$ python -q
>>> import numpy as np
>>> np.set_printoptions(precision=1, suppress=True, linewidth=160)
>>> rd = lambda a: np.round(a, 1) + 0
>>> F = np.loadtxt("data.csv", delimiter=",")
>>> F
array([[ 10.6,  10.6, -11.5,  14.9],
       [ 14.6,   5. ,  -1.3,   3.8],
       [ 13. ,   2.5,  -0.3,   3.3],
       [ -6.8,  -0.8,  13.4,  -2.1],
       [ 12.6,   3.4,  -2.1,   3.9],
       [ 13.1,   9.2,  -8.8,  15.5],
       [ -6.8,   1. ,  13.5,  -0.4],
       [ 13.3,   2.2,  -1.2,   3.6],
       [ 12.4,   2.8,   0.2,   2.9],
       [ 13.3,   2.5,  -1.5,   5.5],
       [ -7.2,   1.1,  12.2,  -2. ],
       [ 13.7,   1.9,  -1. ,   3.6],
       [ 11.3,  10.3,  -9.8,  14.8],
       [ -8.3,   0. ,  13.4,  -1. ],
       [ -7.6,   0.5,  13.1,  -1.5],
       [ -7.8,   0.1,  13.6,  -0.4],
       [ 11.2,   9.1,  -9. ,  16. ],
       [ -8. ,   1.4,  13. ,  -2.2],
       [ -9. ,   0.2,  12.4,  -2.4]])
>>> z = F[:, 2] > np.median(F[:, 2])
>>> u = F[z].mean(axis=0) - F[~z].mean(axis=0)
>>> np.argsort(-np.abs(u).round(6), kind="stable")
array([0, 2, 3, 1])
>>> rd((((F - F.mean(axis=0)) @ u > 0) == z).mean())
np.float64(0.9)
>>> rd(u)
array([-18.1,  -5. ,  16.3,  -9.5])
>>> other = np.c_[F[:, :2] @ np.array([[5, 1], [1, 2]]), np.array([5, 8, 1, 7, 9, 4, 2, 8, 0, 1, 0, 3, 3, 4, 0, 6, 2, 7, 3])]
>>> rd(other)
array([[ 63.6,  31.8,   5. ],
       [ 78. ,  24.6,   8. ],
       [ 67.5,  18. ,   1. ],
       [-34.8,  -8.4,   7. ],
       [ 66.4,  19.4,   9. ],
       [ 74.7,  31.5,   4. ],
       [-33. ,  -4.8,   2. ],
       [ 68.7,  17.7,   8. ],
       [ 64.8,  18. ,   0. ],
       [ 69. ,  18.3,   1. ],
       [-34.9,  -5. ,   0. ],
       [ 70.4,  17.5,   3. ],
       [ 66.8,  31.9,   3. ],
       [-41.5,  -8.3,   4. ],
       [-37.5,  -6.6,   0. ],
       [-38.9,  -7.6,   6. ],
       [ 65.1,  29.4,   2. ],
       [-38.6,  -5.2,   7. ],
       [-44.8,  -8.6,   3. ]])
>>> np.linalg.matrix_rank(np.c_[F, other])
np.int64(5)
>>> rd(np.linalg.norm(np.linalg.qr(F)[0].T @ other, axis=0) ** 2 / ((other ** 2).sum(axis=0) + 1e-12))
array([1. , 1. , 0.6])
>>> rd(np.linalg.lstsq(F, other[:, 0])[0])
array([5., 1., 0., 0.])
>>> Z = F[[3, 14]].astype(float)
>>> for _ in range(3):
...     z = np.linalg.norm(F[:, None] - Z, axis=-1).argmin(axis=1)
...     Z = np.array([F[z == j].mean(axis=0) for j in range(2)])
... 
>>> z
array([0, 0, 0, 1, 0, 0, 1, 0, 0, 0, 1, 0, 0, 1, 1, 1, 0, 1, 1])
>>> np.abs(Z[1] - Z[0]).argmax()
np.int64(0)
>>> np.bincount(z)
array([11,  8])
>>> rd(Z[1] - Z[0])
array([-20.3,  -5. ,  17.3,  -9.5])
>>> rd(Z)
array([[12.6,  5.4, -4.2,  8. ],
       [-7.7,  0.4, 13.1, -1.5]])
>>> rd(np.linalg.norm(Z, axis=1))
array([16.4, 15.2])
>>> rd(np.linalg.norm(Z, 1)), rd(np.linalg.norm(Z, np.inf))
(np.float64(20.3), np.float64(30.2))
>>> rd(np.linalg.norm(Z[1], 1)), rd(np.linalg.norm(Z[1], np.inf))
(np.float64(22.7), np.float64(13.1))
>>> rd(Z[1] @ Z[0])
np.float64(-161.9)
>>> data = np.load("mat.npy")
>>> data
array([[ 3, -3,  0,  1,  3,  3],
       [ 3,  0,  2,  0,  0,  1],
       [ 2,  0,  3,  1,  0,  3],
       [ 0, -2,  2,  2,  2,  1],
       [ 2, -3,  0,  1,  3,  1],
       [ 3,  0,  0,  1,  0,  1]])
>>> np.argsort(-np.linalg.norm(data, axis=0).round(6), kind="stable")[:3]
array([0, 1, 4])
>>> np.linalg.matrix_rank(data, rtol=0.1)
np.int64(5)
>>> other = data[0, 0] * data[1:] - np.outer(data[1:, 0], data[0])
>>> other
array([[ 0,  9,  6, -3, -9, -6],
       [ 0,  6,  9,  1, -6,  3],
       [ 0, -6,  6,  6,  6,  3],
       [ 0, -3,  0,  1,  3, -3],
       [ 0,  9,  0,  0, -9, -6]])
>>> rd(data[:, 0] / data[0, 0])
array([1. , 1. , 0.7, 0. , 0.7, 1. ])
>>> other = data / np.sqrt((data ** 2).mean(axis=1, keepdims=True))
>>> np.linalg.matrix_rank(data - data.mean(axis=1, keepdims=True))
np.int64(5)
>>> np.linalg.matrix_rank(other) == np.linalg.matrix_rank(data)
np.True_
>>> K = np.load("sample12.npy")
>>> K
array([[ 0.1,  1. ,  0. ,  1. ,  2. ],
       [ 1. ,  0.1, -1. , -2. ,  2. ],
       [-1. ,  2. ,  2.1,  1. , -2. ],
       [ 1. ,  0. ,  0. , -1.9,  1. ],
       [ 0. ,  1. ,  0. ,  1. ,  2.1]])
>>> u = np.array([1, -3, -3, 5, 4])
>>> other = K + np.outer(u, np.eye(5)[2])
>>> rd(np.linalg.det(other) / np.linalg.det(K)), rd(1 + np.linalg.solve(K, u)[2])
(np.float64(20.1), np.float64(20.1))
>>> rd(other)
array([[ 0.1,  1. ,  1. ,  1. ,  2. ],
       [ 1. ,  0.1, -4. , -2. ,  2. ],
       [-1. ,  2. , -0.9,  1. , -2. ],
       [ 1. ,  0. ,  5. , -1.9,  1. ],
       [ 0. ,  1. ,  4. ,  1. ,  2.1]])
>>> assert other == other.T
Traceback (most recent call last):
  File "<python-input-42>", line 1, in <module>
    assert other == other.T
           ^^^^^^^^^^^^^^^^
ValueError: The truth value of an array with more than one element is ambiguous. Use a.any() or a.all()
>>> other.inv()
Traceback (most recent call last):
  File "<python-input-43>", line 1, in <module>
    other.inv()
    ^^^^^^^^^
AttributeError: 'numpy.ndarray' object has no attribute 'inv'
>>> rd(np.sort(np.abs(np.linalg.eigvals(other))))
array([0.2, 2.9, 3.9, 3.9, 4. ])
>>> rd(other @ other)
array([[  1. ,   4.2,   8.2,  -0.8,   5.4],
       [  2.2,  -5. ,   2.2,   2.6,  12.4],
       [  3.8,  -4.6, -11.2,  -9.8,   0.6],
       [ -6.8,  12. ,  -9. ,  10.6,  -7.8],
       [ -2. ,  10.2,   5.8,   2.2,  -0.6]])
>>> u, r1 = K[3], K[4]
>>> rd(u @ r1)
np.float64(0.2)
>>> pr = (u @ r1) / (u @ u) * u
>>> rd(pr)
array([ 0. ,  0. ,  0. , -0.1,  0. ])
>>> rd(np.outer(u, r1))
array([[ 0. ,  1. ,  0. ,  1. ,  2.1],
       [ 0. ,  0. ,  0. ,  0. ,  0. ],
       [ 0. ,  0. ,  0. ,  0. ,  0. ],
       [ 0. , -1.9,  0. , -1.9, -4. ],
       [ 0. ,  1. ,  0. ,  1. ,  2.1]])
>>> rank = np.linalg.matrix_rank(data)
>>> rank
np.int64(5)
>>> N = np.linalg.svd(data)[2][rank:].T
>>> rd(N[:, 0] / N[np.abs(N[:, 0]).round(6).argmax(), 0])
array([0., 1., 0., 0., 1., 0.])
>>> rd(N @ N.T)
array([[0. , 0. , 0. , 0. , 0. , 0. ],
       [0. , 0.5, 0. , 0. , 0.5, 0. ],
       [0. , 0. , 0. , 0. , 0. , 0. ],
       [0. , 0. , 0. , 0. , 0. , 0. ],
       [0. , 0.5, 0. , 0. , 0.5, 0. ],
       [0. , 0. , 0. , 0. , 0. , 0. ]])
>>> N.shape
(6, 1)
>>> [int(np.linalg.matrix_rank(np.delete(data, i, axis=0))) for i in range(6)]
[5, 5, 5, 5, 5, 5]
>>> np.linalg.matrix_rank(data.T @ data), np.linalg.matrix_rank(data @ data.T)
(np.int64(5), np.int64(5))
>>> [int(np.linalg.matrix_rank(data[:, :j + 1])) for j in range(6)]
[1, 2, 3, 4, 4, 5]
>>> w1 = np.array([[2, 4, 2, 2],
...     [3, 0, -2, -2],
...     [3, 3, 2, -4],
...     [-4, -1, -1, -2],
...     [4, -2, -4, 5]])
>>> c = np.array([2, 3, -1, 1])
>>> hid = np.maximum(K @ w1 + c, 0)
>>> rd(hid)
array([[ 9.2,  0. ,  0. ,  7.2],
       [17.3,  2. ,  0. , 20.8],
       [ 0.3,  8.3,  4.2,  0. ],
       [15.6,  6.9,  0. , 11.8],
       [ 9.4,  0. ,  0. ,  7.5]])
>>> (hid > 0).mean(axis=0)
array([1. , 0.6, 0.2, 0.8])
>>> (hid > 0).astype(int)
array([[1, 0, 0, 1],
       [1, 1, 0, 1],
       [1, 1, 1, 0],
       [1, 1, 0, 1],
       [1, 0, 0, 1]])
>>> Z = np.array([[2, -1, -2], [-2, -2, -3], [-2, -1, 0], [-3, 3, 3]])
>>> (hid @ Z).round(6).argmax(axis=1)
array([1, 1, 1, 1, 1])
>>> rd(hid @ Z)
array([[ -3.2,  12.4,   3.2],
       [-31.8,  41.1,  21.8],
       [-24.4, -21.1, -25.5],
       [-18. ,   6. , -16.5],
       [ -3.7,  13.1,   3.7]])
>>> w1 @ Z
array([[-14,  -6, -10],
       [ 16,  -7, -12],
       [  8, -23, -27],
       [  2,   1,   5],
       [  5,  19,  13]])
>>> arr = np.load("a.npy")
>>> rd(arr)
array([[ 0. ,  1. , -1. ],
       [ 0. , -0.4,  0.8],
       [ 0.3,  0.3,  0.7],
       [-0.1, -0.8,  0.9],
       [ 0. , -0.6,  0.9],
       [-0.6, -1. ,  1. ],
       [ 0.2,  1. , -1. ],
       [ 0.1, -0.6,  1. ],
       [ 0.3,  0.9, -0.9],
       [ 0.1,  0.8, -1. ],
       [-0.2,  0. , -0.7]])
>>> G = np.cov(arr, rowvar=False)
>>> rd(np.median(arr, axis=0))
array([0. , 0. , 0.7])
>>> rd(G)
array([[ 0.1,  0.1, -0.1],
       [ 0.1,  0.6, -0.7],
       [-0.1, -0.7,  0.9]])
>>> rd(np.polyfit(arr[:, 2], arr[:, 0], 1))
array([-0.1,  0. ])
>>> rd(np.corrcoef(arr[:, 2], arr[:, 0])[0, 1])
np.float64(-0.4)
>>> np.argsort(-arr.std(axis=0).round(6), kind="stable")
array([2, 1, 0])
>>> G.shape
(3, 3)
